$ ipython --no-banner

In [1]: import numpy as np

In [2]: np.set_printoptions(suppress=True, linewidth=100)

In [3]: E = np.load("case15.npy")

In [4]: print(E)
[[ 0  4  3  3  1]
 [ 4 10  4  7  5]
 [ 3  4 10  7  9]
 [ 3  7  7 10  3]
 [ 1  5  9  3  6]]

In [5]: # symmetric, so the eigenvalues are real

In [6]: O = E.astype(float).copy()

In [7]: for j in range(5):
   ...:     O[:, j] -= O[:, :j] @ (O[:, :j].T @ O[:, j])
   ...:     O[:, j] /= np.linalg.norm(O[:, j])
   ...: 

In [8]: print(np.round(O.T @ O, 2) + 0)
[[1. 0. 0. 0. 0.]
 [0. 1. 0. 0. 0.]
 [0. 0. 1. 0. 0.]
 [0. 0. 0. 1. 0.]
 [0. 0. 0. 0. 1.]]

In [9]: print([round(float(np.linalg.det(E[:i, :i])), 2) + 0 for i in range(1, 6)])
[0.0, -16.0, -154.0, -483.0, 1680.0]

In [10]: O, _ = np.linalg.qr(np.array([[0.4, 0.3, -1.3],
    ...:     [-0.5, 1.8, 0.2],
    ...:     [0.7, -1.4, -0.7],
    ...:     [-0.5, -1.2, 0.1]]))

In [11]: m1 = O @ O.T

In [12]: print(m1.round(2))
[[ 0.93  0.17  0.19  0.03]
 [ 0.17  0.57 -0.46 -0.07]
 [ 0.19 -0.46  0.51 -0.07]
 [ 0.03 -0.07 -0.07  0.99]]

In [13]: rng = np.random.default_rng(6)

In [14]: lab = rng.permutation(4)

In [15]: print(lab)
[0 3 1 2]

In [16]: B = m1[lab][:, lab]

In [17]: print(np.round(np.diag(B), 2))
[0.93 0.99 0.57 0.51]

In [18]: left, sv, Vt = np.linalg.svd(m1)

In [19]: evecs = Vt[:(sv > 1e-8).sum()]

In [20]: x0 = m1[3] + -3 * m1[1] + rng.integers(2) * np.eye(4)[2]

In [21]: print(x0.round(2))
[-0.5  -1.77  1.3   1.2 ]

In [22]: print(round(np.linalg.norm(x0 - evecs.T @ evecs @ x0), 2))
0.0

In [23]: print(np.allclose(evecs.T @ evecs @ x0, x0))
True

In [24]: W = np.array([[0, 3, 1, 3, 4, 0],
    ...:     [1, 4, 1, 2, 0, 0],
    ...:     [5, 4, 1, 1, 5, 0],
    ...:     [3, 3, 3, 4, 1, 5]])

In [25]: b = np.array([3, -7, 2, -1, 1, -4])

In [26]: H = np.maximum(m1 @ W + b, 0)

In [27]: print((H > 0).mean(axis=0))
[1.   0.   1.   0.5  0.75 0.25]

In [28]: C = np.array([[2, 3], [0, 0], [-1, -1], [2, 1], [-3, -1], [3, 0]])

In [29]: print((H @ C).round(6).argmax(axis=1))
[1 1 1 1]

In [30]: print(W @ C)
[[-7 -2]
 [ 5  4]
 [-4 10]
 [23  9]]

In [31]: print(np.round(H @ C, 2))
[[-7.15  5.95]
 [ 0.06  1.13]
 [-4.95  8.41]
 [ 9.49 12.83]]

In [32]: print(np.allclose(m1[:-1].T @ np.linalg.lstsq(m1[:-1].T, m1[-1])[0], m1[-1]))
True

In [33]: print(np.abs(np.diag(np.linalg.qr(m1)[1])) > 1e-9)
[ True  True  True False]

In [34]: print(np.unique(m1.round(6), axis=0).shape)
(4, 4)

In [35]: feats = np.loadtxt("layer11.csv", delimiter=",")

In [36]: print(feats)
[[ 3. -3.  0.  0.]
 [-1.  0.  0.  0.]
 [ 0.  0.  1.  0.]
 [ 0.  0.  0.  3.]]

In [37]: # splits into 3 blocks

In [38]: B = feats / np.linalg.norm(feats, axis=1, keepdims=True)

In [39]: G = B @ B.T

In [40]: print(np.argwhere(np.triu(np.abs(G) > 0.95, 1)))
[]

In [41]: print(G[0].round(2))
[ 1.   -0.71  0.    0.  ]

In [42]: print(np.degrees(np.arccos(np.clip(G[0, 3], -1, 1))))
90.0

In [43]: print((np.abs(G) > 0.9).astype(int))
[[1 0 0 0]
 [0 1 0 0]
 [0 0 1 0]
 [0 0 0 1]]

In [44]: K = np.load("x.npy")

In [45]: print(K)
[[3 0 0 0 0 0 0]
 [0 1 0 0 0 0 0]
 [0 0 3 0 0 0 0]
 [0 0 0 3 0 0 0]
 [0 0 0 0 0 0 0]
 [0 0 0 0 0 2 0]
 [0 0 0 0 0 0 1]]

In [46]: # 7 groups of indices that never mix

In [47]: print(np.abs(np.diag(np.linalg.qr(K)[1])) > 1e-9)
[ True  True  True  True False  True  True]

In [48]: print(np.unique(K.round(6), axis=0).shape)
(7, 7)

In [49]: B = np.array([[4, 4, 0],
    ...:     [4, 8, 1],
    ...:     [6, 2, 6],
    ...:     [5, 9, 0],
    ...:     [6, 5, 0],
    ...:     [9, 9, 1],
    ...:     [1, 6, 8]])

In [50]: print(np.einsum("ik,kj->ij", K, B))
[[12 12  0]
 [ 4  8  1]
 [18  6 18]
 [15 27  0]
 [ 0  0  0]
 [18 18  2]
 [ 1  6  8]]

In [51]: print(np.einsum("ik,kj->ji", K, B))
[[12  4 18 15  0 18  1]
 [12  8  6 27  0 18  6]
 [ 0  1 18  0  0  2  8]]

In [52]: print(np.allclose(K, K.T))
True

In [53]: print(np.round(np.linalg.det(K), 2))
0.0

In [54]: print((K + K.T) / 2)
[[3. 0. 0. 0. 0. 0. 0.]
 [0. 1. 0. 0. 0. 0. 0.]
 [0. 0. 3. 0. 0. 0. 0.]
 [0. 0. 0. 3. 0. 0. 0.]
 [0. 0. 0. 0. 0. 0. 0.]
 [0. 0. 0. 0. 0. 2. 0.]
 [0. 0. 0. 0. 0. 0. 1.]]

In [55]: print(np.trace(K))
13

In [56]: print(round(float(np.abs(np.linalg.eigvals(K)).max()), 2))
3.0

In [57]: print(K @ K)
[[9 0 0 0 0 0 0]
 [0 1 0 0 0 0 0]
 [0 0 9 0 0 0 0]
 [0 0 0 9 0 0 0]
 [0 0 0 0 0 0 0]
 [0 0 0 0 0 4 0]
 [0 0 0 0 0 0 1]]

In [58]: print(np.allclose(K @ K.T, K.T @ K))
True

In [59]: M = np.load("w.npy")

In [60]: print(M)
[[1 0 0 0 0 0 0]
 [5 1 0 0 0 0 0]
 [5 4 1 0 0 0 0]
 [1 0 5 1 0 0 0]
 [4 4 1 0 1 0 0]
 [5 0 2 5 0 1 0]
 [4 0 3 5 1 5 1]]

In [61]: # triangular

In [62]: W = np.array([[3, 0, -1, 2, -3, -2],
    ...:     [1, 3, 3, -1, 3, -2],
    ...:     [-2, 1, 2, 3, 0, -3],
    ...:     [2, -3, 2, 2, -1, 2],
    ...:     [-2, 3, -2, -2, 1, 3],
    ...:     [1, 1, 0, -3, -3, 3],
    ...:     [-1, 0, 2, 0, 0, 1]])

In [63]: b = np.array([0, 1, 0, 1, 2, 3])

In [64]: H = np.maximum(M @ W + b, 0)

In [65]: print(np.round((H > 0).mean(axis=0), 2))
[0.86 0.71 0.71 1.   0.14 0.29]

In [66]: print(np.linalg.matrix_rank(H))
6

In [67]: print((H > 0).astype(int))
[[1 1 0 1 0 1]
 [1 1 0 1 0 0]
 [1 1 1 1 0 0]
 [0 1 1 1 0 0]
 [1 1 1 1 1 0]
 [1 0 1 1 0 0]
 [1 0 1 1 0 1]]

In [68]: C = np.array([[-2, -1], [3, 2], [2, -2], [3, -3], [0, -2], [-3, 1]])

In [69]: print(W @ C)
[[  4  -3]
 [ 16  -6]
 [ 29 -12]
 [ -9 -14]
 [ -6  19]
 [-17  19]
 [  3  -2]]

In [70]: print((H @ C).round(6).argmax(axis=1))
[0 0 0 0 0 0 0]

In [71]: x0 = np.array([9, 4, 9, 8, 9, 2, 1])

In [72]: h = np.maximum(M @ x0, 0)

In [73]: print(M * (h > 1e-9)[:, None])
[[1 0 0 0 0 0 0]
 [5 1 0 0 0 0 0]
 [5 4 1 0 0 0 0]
 [1 0 5 1 0 0 0]
 [4 4 1 0 1 0 0]
 [5 0 2 5 0 1 0]
 [4 0 3 5 1 5 1]]

In [74]: print(np.round(np.tanh(M @ x0), 2))
[1. 1. 1. 1. 1. 1. 1.]

In [75]: B = np.array([[1, 0, 3],
    ...:     [2, -3, 1],
    ...:     [1, 1, 3],
    ...:     [-1, 2, -1],
    ...:     [3, -2, -3],
    ...:     [0, 0, -1],
    ...:     [3, -1, -3]])

In [76]: print(np.einsum("ik,kj->ij", M, B))
[[  1   0   3]
 [  7  -3  16]
 [ 14 -11  22]
 [  5   7  17]
 [ 16 -13  16]
 [  2  12  15]
 [  8  10   5]]

In [77]: print(B.T @ M.T)
[[  1   7  14   5  16   2   8]
 [  0  -3 -11   7 -13  12  10]
 [  3  16  22  17  16  15   5]]

In [78]: print(np.linalg.matrix_rank(np.vstack([M, B.T])))
7

In [79]: print(np.linalg.cond(M) > 100)
True

In [80]: print([round(float(x), 2) for x in np.linalg.svd(M, compute_uv=False)[:3]])
[13.21, 7.47, 4.33]

In [81]: sv = 5 * 0.7 ** np.arange(5)

In [82]: J = rng.normal(size=(19, 5)) * rng.permutation(sv)

In [83]: print(J.round(2))
[[-8.94 -0.24  2.48  6.76  0.78]
 [ 5.24  0.5   1.35  0.89 -1.29]
 [-2.96  0.65 -1.42  6.36  1.55]
 [ 6.3  -0.04  3.39 -4.53 -0.98]
 [ 0.28  0.48 -3.92 -8.65  0.43]
 [-3.02  2.07  0.97  1.54  0.25]
 [ 3.13 -0.26  2.66 -2.63 -0.27]
 [-2.38  1.02  0.09 -4.31  2.4 ]
 [-1.27 -0.2   0.97  8.74 -0.18]
 [ 2.46  0.17 -3.59  3.96  1.23]
 [-0.84 -0.03 -3.68 -7.61 -0.47]
 [ 2.19 -0.81  0.72  4.84  0.11]
 [ 2.01  2.48 -3.05  3.72 -2.26]
 [ 1.51  0.35 -1.33 -5.39 -0.07]
 [-1.44  0.17 -2.22  2.73 -1.24]
 [-1.06 -0.67  3.11 -7.48 -0.5 ]
 [ 4.14 -1.13 -3.04  1.41 -0.35]
 [ 2.92 -1.58  0.47  3.33  1.24]
 [-3.87  2.44 -2.21 -7.56 -1.15]]

In [84]: B = np.c_[J[:, :1] @ np.array([[7]]), np.array([1, 3, -1, 1, 0, -3, -1, -1, 0, -2, 1, -3, 0, 0, -3, -2, 2, 3, -3])]

In [85]: print(B.round(2))
[[-62.56   1.  ]
 [ 36.68   3.  ]
 [-20.74  -1.  ]
 [ 44.07   1.  ]
 [  1.99   0.  ]
 [-21.12  -3.  ]
 [ 21.94  -1.  ]
 [-16.67  -1.  ]
 [ -8.91   0.  ]
 [ 17.23  -2.  ]
 [ -5.88   1.  ]
 [ 15.34  -3.  ]
 [ 14.07   0.  ]
 [ 10.58   0.  ]
 [-10.05  -3.  ]
 [ -7.45  -2.  ]
 [ 28.97   2.  ]
 [ 20.45   3.  ]
 [-27.1   -3.  ]]

In [86]: print(np.linalg.matrix_rank(np.c_[J, B]))
6
